>>> import numpy as np
>>> from numpy import linalg as LA
>>> np.set_printoptions(precision=2, suppress=True, linewidth=160, sign=" ")
>>> M = np.load("block12.npy")
>>> M
array([[-0.5 ,  1.  , -0.2 ],
       [ 1.2 , -0.6 ,  0.9 ],
       [-0.2 ,  1.4 ,  1.5 ],
       [-1.2 ,  0.7 ,  0.5 ],
       [-1.16,  0.68,  0.53]])
>>> x = np.array([1, 3, 1])
>>> target = M @ x
>>> print(np.round(LA.pinv(M) @ M, 2) + 0)
[[ 1.  0.  0.]
 [ 0.  1.  0.]
 [ 0.  0.  1.]]
>>> rng = np.random.default_rng(51080)
>>> target = target + 0.02 * rng.normal(size=5)
>>> target
array([ 2.26,  0.29,  5.49,  1.41,  1.41])
>>> b, *_ = LA.lstsq(M, target)
>>> [round(float(LA.norm(LA.solve(M.T @ M + lam * np.eye(3), M.T @ target))), 2) for lam in (0, 1, 10, 100)]
[3.29, 2.23, 0.93, 0.15]
>>> b
array([ 0.98,  2.97,  1.01])
>>> print(round(float(LA.norm(target - M @ b)), 2))
0.03
>>> O, V = LA.qr(M[:, :1])[0], LA.qr(M[:, 1:])[0]
>>> sigma = LA.svd(O.T @ V, compute_uv=False)
>>> round(LA.norm(O @ O.T - V @ V.T, 2), 2)
np.float64(1.0)
>>> x = np.array([1, -2, 0])
>>> target = M @ x
>>> b, lr = np.zeros(3), 1 / LA.norm(M, 2) ** 2
>>> for i in range(20):
...     b -= lr * M.T @ (M @ b - target)
...     if i % 5 == 0: print(i, round(LA.norm(M @ b - target), 2))
... 
0 0.79
5 0.44
10 0.29
15 0.19
>>> print(b)
[ 1.09 -1.88 -0.08]
>>> B = np.c_[M[:, :2] @ np.array([[2, 2], [1, 1]]), np.array([-1, -1, 1, 2, -1])]
>>> B
array([[ 0.  ,  0.  , -1.  ],
       [ 1.8 ,  1.8 , -1.  ],
       [ 1.  ,  1.  ,  1.  ],
       [-1.7 , -1.7 ,  2.  ],
       [-1.64, -1.64, -1.  ]])
>>> print(np.round(LA.norm(B - M @ LA.lstsq(M, B)[0], axis=0), 2) + 0)
[ 0.    0.    2.56]
>>> print(LA.matrix_rank(B))
2
>>> W0 = np.load("run6.npy")
>>> W0
array([[-1.96, -1.04,  3.08,  0.01],
       [-3.51,  2.47,  1.07, -0.55],
       [-1.36,  0.11,  0.43, -1.14],
       [ 0.29,  0.32, -2.24,  0.48],
       [-2.36, -0.27, -1.5 ,  1.47],
       [-1.45, -1.52, -0.2 , -1.99],
       [-2.01,  0.24, -0.57,  1.35],
       [ 1.58, -1.82, -0.38,  0.05],
       [ 3.04,  1.16, -0.56,  0.44],
       [ 2.06, -0.42,  0.16,  3.12],
       [-2.75, -0.44,  0.38, -0.44],
       [ 1.1 ,  0.22, -1.79, -2.03],
       [-5.85,  1.54,  0.02, -0.6 ],
       [-4.1 , -2.34, -0.3 ,  0.06],
       [ 1.85, -0.47, -0.51,  0.7 ],
       [ 1.11,  1.34,  1.52,  1.18],
       [-1.54, -1.09,  0.18, -0.41],
       [-6.03,  1.84, -3.21,  1.41],
       [ 0.25,  0.15, -0.87,  0.45],
       [ 2.28,  0.08,  2.07,  1.18],
       [ 0.81, -0.76,  0.63,  0.49],
       [-0.24, -1.29, -1.7 , -3.53],
       [ 2.69, -0.69, -1.05,  0.12],
       [-0.11, -2.35,  0.93,  0.13],
       [ 7.61,  0.05,  5.12, -1.33],
       [ 3.41, -1.2 ,  1.03,  1.43],
       [-4.57, -0.96,  0.56, -1.33],
       [-1.91, -0.42, -4.8 , -0.48]])
>>> D = LA.norm(W0[:, None] - W0[None], axis=-1)
>>> np.unravel_index(D.round(6).argmax(), D.shape)
(np.int64(17), np.int64(24))
>>> D[:5, :5]
array([[ 0.  ,  4.37,  3.17,  5.95,  4.88],
       [ 4.37,  0.  ,  3.31,  5.57,  4.42],
       [ 3.17,  3.31,  0.  ,  3.54,  3.42],
       [ 5.95,  5.57,  3.54,  0.  ,  2.98],
       [ 4.88,  4.42,  3.42,  2.98,  0.  ]])
>>> print(D.shape)
(28, 28)
>>> print(D.mean(axis=1).argmax())
24
